$ python3 -q
>>> import numpy as np
>>> from numpy import linalg as LA
>>> np.set_printoptions(precision=1, suppress=True, linewidth=100)
>>> def tidy(a):
...     return np.round(a, 1) + 0
... 
>>> data = np.load("layer6.npy")
>>> print(data)
[[ 8  8  8  8]
 [-6 -6 -6 -6]
 [ 0  0  0  0]
 [ 0  0  0  0]]
>>> # rank 1
>>> LA.lstsq(data[:-1].T, data[-1])[2]
np.int32(1)
>>> rng = np.random.default_rng(246419)
>>> lab = rng.permutation(4)
>>> lab
array([0, 2, 3, 1])
>>> M2 = data[lab][:, lab]
>>> tidy(LA.det(M2)), tidy(LA.det(data[lab]))
(np.float64(0.0), np.float64(0.0))
>>> np.allclose(M2, data)
False
>>> left, sigma, Vt = LA.svd(data)
>>> V = Vt[:(sigma > 1e-8).sum()]
>>> x = data[3] + 2 * data[2] + rng.integers(2) * np.eye(4)[2]
>>> x
array([0., 0., 0., 0.])
>>> np.allclose(V.T @ V @ x, x)
True
>>> tidy(np.diag(V.T @ V))
array([0.3, 0.2, 0.3, 0.3])
>>> tidy(V.T @ V)
array([[0.3, 0.3, 0.3, 0.3],
       [0.3, 0.2, 0.3, 0.3],
       [0.3, 0.3, 0.3, 0.3],
       [0.3, 0.3, 0.3, 0.3]])
>>> X = np.loadtxt("block11.csv", delimiter=",")
>>> tidy(X)
array([[-0.3,  1. ,  0.1,  3. , -3.9],
       [ 1.3, -1.5, -0.3, -3.5,  2.9],
       [ 0.6, -1.1, -0.1, -3.2,  3.7],
       [ 0.5,  0.5, -0.1,  2.3, -4.4],
       [-2.8,  2.1,  0.7,  3.5, -0.1],
       [-2.9,  2.1,  0.7,  3.4,  0.4],
       [ 3.1, -2. , -0.8, -3.1, -1. ],
       [-1.3,  1.5,  0.3,  3.6, -2.9],
       [ 1. ,  0.2, -0.2,  1.8, -4.5],
       [-1. ,  1.4,  0.3,  3.4, -3.2],
       [-2.5,  2. ,  0.6,  3.7, -0.9],
       [-2.6,  2. ,  0.7,  3.6, -0.5],
       [-0.9, -0.2,  0.2, -1.9,  4.5],
       [ 0.7,  0.3, -0.2,  2.1, -4.5],
       [-2.9,  1.4,  0.7,  1.2,  3.5],
       [ 2.9, -1.5, -0.7, -1.3, -3.5],
       [ 1.5, -0.2, -0.4,  1.2, -4.6],
       [ 2.7, -2. , -0.7, -3.6,  0.2],
       [ 0.2, -0.9,  0. , -2.9,  4. ],
       [-3.1,  2. ,  0.8,  3.1,  1. ],
       [-3.1,  1.9,  0.8,  2.6,  2. ],
       [ 0.4,  0.6, -0.1,  2.4, -4.3],
       [-3.1,  2. ,  0.8,  2.9,  1.5],
       [ 3.1, -1.9, -0.8, -2.7, -1.9],
       [ 0.8,  0.3, -0.2,  2. , -4.5],
       [-3.1,  2. ,  0.8,  3.1,  1.1],
       [-3.1,  1.8,  0.8,  2.1,  2.7],
       [ 1.9, -1.8, -0.5, -3.7,  2.1],
       [-2.4,  0.9,  0.6,  0.1,  4.3],
       [-1.9,  0.5,  0.5, -0.6,  4.5],
       [-0.3, -0.6,  0.1, -2.5,  4.3],
       [-1.6,  1.7,  0.4,  3.7, -2.4],
       [-2.5,  1.1,  0.6,  0.5,  4.1],
       [ 0.8, -1.3, -0.2, -3.3,  3.4],
       [ 1.5, -0.2, -0.4,  1.2, -4.6],
       [ 2. , -1.8, -0.5, -3.7,  1.8],
       [ 0. , -0.8,  0. , -2.7,  4.1],
       [-1.9,  0.5,  0.5, -0.7,  4.5]])
>>> rk = LA.matrix_rank(X)
>>> rk
np.int64(2)
>>> ns = LA.svd(X)[2][rk:].T
>>> print(tidy(ns @ ns.T))
[[ 0.6  0.2  0.1  0.3  0.3]
 [ 0.2  0.8 -0.1 -0.3  0. ]
 [ 0.1 -0.1  1.  -0.1 -0.1]
 [ 0.3 -0.3 -0.1  0.4  0.2]
 [ 0.3  0.  -0.1  0.2  0.2]]
>>> ns.shape
(5, 3)
>>> cen = X - X.mean(axis=0)
>>> left, sigma, Vt = LA.svd(cen, full_matrices=False)
>>> np.abs(Vt[0]).argmax()
np.int64(4)
>>> tidy(cen.mean(axis=0))
array([0., 0., 0., 0., 0.])
>>> E = np.eye(4, dtype=int)[rng.permutation(4)] * np.array([2, 3, 3, 3])
>>> E
array([[0, 3, 0, 0],
       [2, 0, 0, 0],
       [0, 0, 0, 3],
       [0, 0, 3, 0]])
>>> # 2 groups of indices that never mix
>>> (E != 0).astype(int)
array([[0, 1, 0, 0],
       [1, 0, 0, 0],
       [0, 0, 0, 1],
       [0, 0, 1, 0]])
>>> F = np.loadtxt("x.csv", delimiter=",")
>>> F
array([[0., 0., 0., 0.],
       [2., 0., 2., 0.],
       [0., 0., 0., 0.],
       [2., 0., 2., 0.]])
>>> left, sigma, Vt = LA.svd(F)
>>> np.argmax(sigma[:-1] / (sigma[1:] + 1e-6)) + 1
np.int64(1)
>>> M2 = left[:, :1] @ np.diag(sigma[:1]) @ Vt[:1]
>>> tidy(np.abs(F - M2).max())
np.float64(0.0)
>>> tidy(M2)
array([[0., 0., 0., 0.],
       [2., 0., 2., 0.],
       [0., 0., 0., 0.],
       [2., 0., 2., 0.]])
>>> tidy(LA.norm(F - M2, 2)), tidy(sigma[1])
(np.float64(0.0), np.float64(0.0))
>>> tidy(LA.norm(F - M2) / LA.norm(F))
np.float64(0.0)
>>> W = np.array([[3, 1, 4, 1, 0, 1],
...     [0, 0, 4, 3, 0, 3],
...     [2, 0, 3, 2, 5, 4],
...     [1, 5, 1, 4, 3, 4]])
>>> b = np.array([0, 1, 2, 3, 2, 3])
>>> act = np.maximum(F @ W + b, 0)
>>> print((act > 0).mean(axis=0))
[0.5 1.  1.  1.  1.  1. ]
>>> Z = np.array([[2, -2, -2],
...     [-2, -1, 1],
...     [0, -2, 0],
...     [1, 0, 1],
...     [2, 3, -1],
...     [-3, 3, 3]])
>>> act @ Z
array([[-4., 10., 11.],
       [ 8., 20., 19.],
       [-4., 10., 11.],
       [ 8., 20., 19.]])
>>> W @ Z
array([[  2, -12,  -1],
       [ -6,   1,  12],
       [  4,  17,   5],
       [-10,  12,  16]])
>>> (act @ Z).round(6).argmax(axis=1)
array([2, 1, 2, 1])
>>> left, sigma, Vt = LA.svd(F)
>>> V = Vt[:(sigma > 1e-8).sum()]
>>> x = F[3] + 4 * F[2] + rng.integers(2) * np.eye(4)[2]
>>> x
array([2., 0., 2., 0.])
>>> tidy(V.T @ V)
array([[0.5, 0. , 0.5, 0. ],
       [0. , 0. , 0. , 0. ],
       [0.5, 0. , 0.5, 0. ],
       [0. , 0. , 0. , 0. ]])
>>> M2 = F + rng.integers(-2, 3, (4, 1)) @ rng.integers(-2, 3, (1, 4))
>>> M2
array([[ 4.,  4., -4.,  0.],
       [ 0., -2.,  4.,  0.],
       [-2., -2.,  2.,  0.],
       [-2., -4.,  6.,  0.]])
>>> M2 - F
array([[ 4.,  4., -4.,  0.],
       [-2., -2.,  2.,  0.],
       [-2., -2.,  2.,  0.],
       [-4., -4.,  4.,  0.]])
>>> print(tidy(LA.det(data[::-1])))
0.0
>>> np.poly(data)
array([ 1., -2.,  0.,  0.,  0.])
>>> np.einsum("ij,ji->", data, data)
np.int64(4)
>>> tidy(LA.eigvals(data).sum().real)
np.float64(2.0)
>>> J = np.array([[1.0, 2.0, 6.0, 4.0, 4.0, -6.0],
...     [2.0, -2.0, 3.0, 2.0, 2.0, -3.0],
...     [6.0, 3.0, 6.0, 6.0, 6.0, -9.0],
...     [4.0, 2.0, 6.0, 1.0, 4.0, -6.0],
...     [4.0, 2.0, 6.0, 4.0, 1.0, -6.0],
...     [-6.0, -3.0, -9.0, -6.0, -6.0, 6.0]])
>>> w, V = LA.eigh(J)
>>> x = np.array([-2, -2, 2, 1, 0, 1])
>>> tidy(V * np.maximum(w, 0) @ V.T)
array([[ 3.6,  1.8,  5.4,  3.6,  3.6, -5.4],
       [ 1.8,  0.9,  2.7,  1.8,  1.8, -2.7],
       [ 5.4,  2.7,  8.1,  5.4,  5.4, -8.1],
       [ 3.6,  1.8,  5.4,  3.6,  3.6, -5.4],
       [ 3.6,  1.8,  5.4,  3.6,  3.6, -5.4],
       [-5.4, -2.7, -8.1, -5.4, -5.4,  8.1]])
>>> print((np.sign(V[:, -1].round(6)) == np.sign(V[0, -1].round(6))).astype(int))
[1 1 1 1 1 0]
>>> tidy(x @ J @ x / (x @ x)), tidy(w[0]), tidy(w[-1])
(np.float64(-2.9), np.float64(-3.0), np.float64(28.0))
>>> print(x @ J @ x)
-41.0
>>> K = np.load("a.npy")
>>> K
array([[0, 2, 2, 0, 1, 0, 0, 1, 0, 2, 3, 0],
       [1, 2, 2, 2, 1, 0, 0, 1, 1, 3, 2, 2],
       [0, 0, 3, 1, 0, 2, 1, 1, 0, 3, 1, 0],
       [1, 1, 2, 0, 3, 3, 3, 3, 3, 0, 2, 1],
       [3, 2, 1, 1, 0, 1, 2, 0, 3, 0, 1, 2],
       [1, 3, 1, 3, 3, 2, 3, 2, 0, 0, 0, 0],
       [0, 3, 1, 3, 1, 3, 1, 2, 1, 0, 3, 2],
       [1, 2, 0, 1, 3, 2, 3, 2, 3, 3, 1, 3],
       [1, 1, 2, 0, 3, 3, 3, 3, 3, 0, 2, 1],
       [0, 2, 2, 3, 3, 2, 2, 2, 1, 0, 0, 3],
       [2, 0, 2, 0, 2, 3, 1, 3, 3, 0, 2, 1],
       [0, 3, 1, 0, 2, 1, 1, 2, 1, 1, 3, 0]])
>>> rk = LA.matrix_rank(K)
>>> rk
np.int64(11)
>>> ns = LA.svd(K)[2][rk:].T
>>> [int(LA.matrix_rank(K[:, :j + 1])) for j in range(12)]
[1, 2, 3, 4, 5, 6, 7, 8, 9, 10, 11, 11]
>>> tidy(K @ ns)
array([[0.],
       [0.],
       [0.],
       [0.],
       [0.],
       [0.],
       [0.],
       [0.],
       [0.],
       [0.],
       [0.],
       [0.]])
>>> print(LA.matrix_rank(K.T @ K), LA.matrix_rank(K @ K.T))
11 11
>>> [int(LA.matrix_rank(np.delete(K, i, axis=0))) for i in range(12)]
[10, 10, 10, 11, 10, 10, 10, 10, 11, 10, 10, 10]
>>> tidy(ns @ ns.T)
array([[ 0. ,  0. ,  0. ,  0. , -0.1,  0. ,  0. ,  0.1,  0. ,  0. ,  0. ,  0. ],
       [ 0. ,  0. ,  0. ,  0. ,  0. ,  0. ,  0. ,  0. ,  0. ,  0. ,  0. ,  0. ],
       [ 0. ,  0. ,  0. ,  0. ,  0. ,  0. ,  0. ,  0. ,  0. ,  0. ,  0. ,  0. ],
       [ 0. ,  0. ,  0. ,  0. ,  0.1,  0. ,  0. , -0.1,  0.1,  0. ,  0. ,  0. ],
       [-0.1,  0. ,  0. ,  0.1,  0.2,  0.1, -0.1, -0.3,  0.1,  0. ,  0. , -0.1],
       [ 0. ,  0. ,  0. ,  0. ,  0.1,  0.1, -0.1, -0.2,  0.1,  0. ,  0. , -0.1],
       [ 0. ,  0. ,  0. ,  0. , -0.1, -0.1,  0.1,  0.2, -0.1,  0. ,  0. ,  0.1],
       [ 0.1,  0. ,  0. , -0.1, -0.3, -0.2,  0.2,  0.4, -0.2,  0. ,  0. ,  0.2],
       [ 0. ,  0. ,  0. ,  0.1,  0.1,  0.1, -0.1, -0.2,  0.1,  0. ,  0. , -0.1],
       [ 0. ,  0. ,  0. ,  0. ,  0. ,  0. ,  0. ,  0. ,  0. ,  0. ,  0. ,  0. ],
       [ 0. ,  0. ,  0. ,  0. ,  0. ,  0. ,  0. ,  0. ,  0. ,  0. ,  0. ,  0. ],
       [ 0. ,  0. ,  0. ,  0. , -0.1, -0.1,  0.1,  0.2, -0.1,  0. ,  0. ,  0.1]])
>>> tidy(ns[:, 0] / ns[np.abs(ns[:, 0]).round(6).argmax(), 0])
array([ 0.2,  0. , -0.1, -0.3, -0.6, -0.4,  0.4,  1. , -0.5, -0.1, -0.1,  0.4])
>>> M = np.array([[-2, 3, -7, -8, -8],
...     [-4, 3, -6, 9, -7],
...     [-3, -6, 1, 6, 5],
...     [-8, -7, 8, -3, -1]])
>>> M[-1] = M[0] + 2 * M[1]
>>> M
array([[ -2,   3,  -7,  -8,  -8],
       [ -4,   3,  -6,   9,  -7],
       [ -3,  -6,   1,   6,   5],
       [-10,   9, -19,  10, -22]])
>>> tidy(LA.norm(M, 2) / LA.norm(M))
np.float64(0.9)
>>> LA.matrix_rank(M, rtol=0.1)
np.int64(3)
>>> LA.cond(M) > 100
np.True_
>>> np.argsort(-LA.norm(M, axis=0).round(6), kind="stable")[:3]
array([4, 2, 3])
>>> def softmax(z):
...     e = np.exp(z - z.max(axis=-1, keepdims=True))
...     return e / e.sum(axis=-1, keepdims=True)
... 
>>> print(tidy(softmax(M).sum(axis=1)))
[1. 1. 1. 1.]
>>> tidy(softmax(M[0] + 4))
array([0., 1., 0., 0., 0.])
>>> tidy(softmax(M[0]))
array([0., 1., 0., 0., 0.])
>>> scores = M @ M.T / np.sqrt(5)
>>> softmax(scores)[0] @ M
array([-10.,   9., -19.,  10., -22.])
>>> print(tidy(softmax(scores)))
[[0. 0. 0. 1.]
 [0. 0. 0. 1.]
 [0. 0. 1. 0.]
 [0. 0. 0. 1.]]
>>> left, sigma, Vt = LA.svd(M)
>>> V = Vt[:(sigma > 1e-8).sum()]
>>> x = M[1] + -3 * M[0] + rng.integers(2) * np.eye(5)[0]
>>> x
array([ 3., -6., 15., 33., 17.])
>>> tidy(V.T @ V)
array([[ 0.4,  0.3,  0.3, -0.1,  0.1],
       [ 0.3,  0.6,  0.1,  0.1, -0.4],
       [ 0.3,  0.1,  0.5,  0.1,  0.3],
       [-0.1,  0.1,  0.1,  1. ,  0. ],
       [ 0.1, -0.4,  0.3,  0. ,  0.5]])
>>> tidy(np.diag(V.T @ V))
array([0.4, 0.6, 0.5, 1. , 0.5])
>>> tidy(LA.norm(x - V.T @ V @ x))
np.float64(0.8)
>>> np.unique(M.round(6), axis=0).shape
(4, 5)
>>> np.allclose(M[:-1].T @ LA.lstsq(M[:-1].T, M[-1])[0], M[-1])
True
>>> arr = np.load("test8.npy")
>>> arr
array([[ 0,  6, -2,  2, -6,  2,  4,  6],
       [ 0,  0,  0,  0,  0,  0,  0,  0],
       [ 0,  0,  0,  0,  0,  0,  0,  0],
       [ 0, -3,  1, -1,  3, -1, -2, -3],
       [ 0,  3, -1,  1, -3,  1,  2,  3],
       [ 0,  6, -2,  2, -6,  2,  4,  6],
       [ 0, -6,  2, -2,  6, -2, -4, -6],
       [ 0,  3, -1,  1, -3,  1,  2,  3],
       [ 0, -3,  1, -1,  3, -1, -2, -3],
       [ 0, -6,  2, -2,  6, -2, -4, -6]])
>>> # columns 3 and 5 are equal
>>> proj = np.triu(np.array([[3, -2, 5, 4], [3, -1, 0, 4], [1, -3, -1, 1], [-1, -2, 5, -3]]), 1) + np.eye(4)
>>> M2 = proj @ F @ LA.inv(proj)
>>> proj @ F - F @ proj
array([[  4.,   0.,   4.,   0.],
       [  8.,   4.,  -2., -10.],
       [  2.,   0.,   2.,   0.],
       [  0.,   4., -10., -10.]])
>>> print(tidy(np.poly(M2)))
[1. 0. 0. 0. 0.]
>>> tidy(LA.det(M2))
np.float64(0.0)
>>> M2
array([[  4.,   8., -16., -32.],
       [ 10.,  20., -40., -80.],
       [  2.,   4.,  -8., -16.],
       [  2.,   4.,  -8., -16.]])
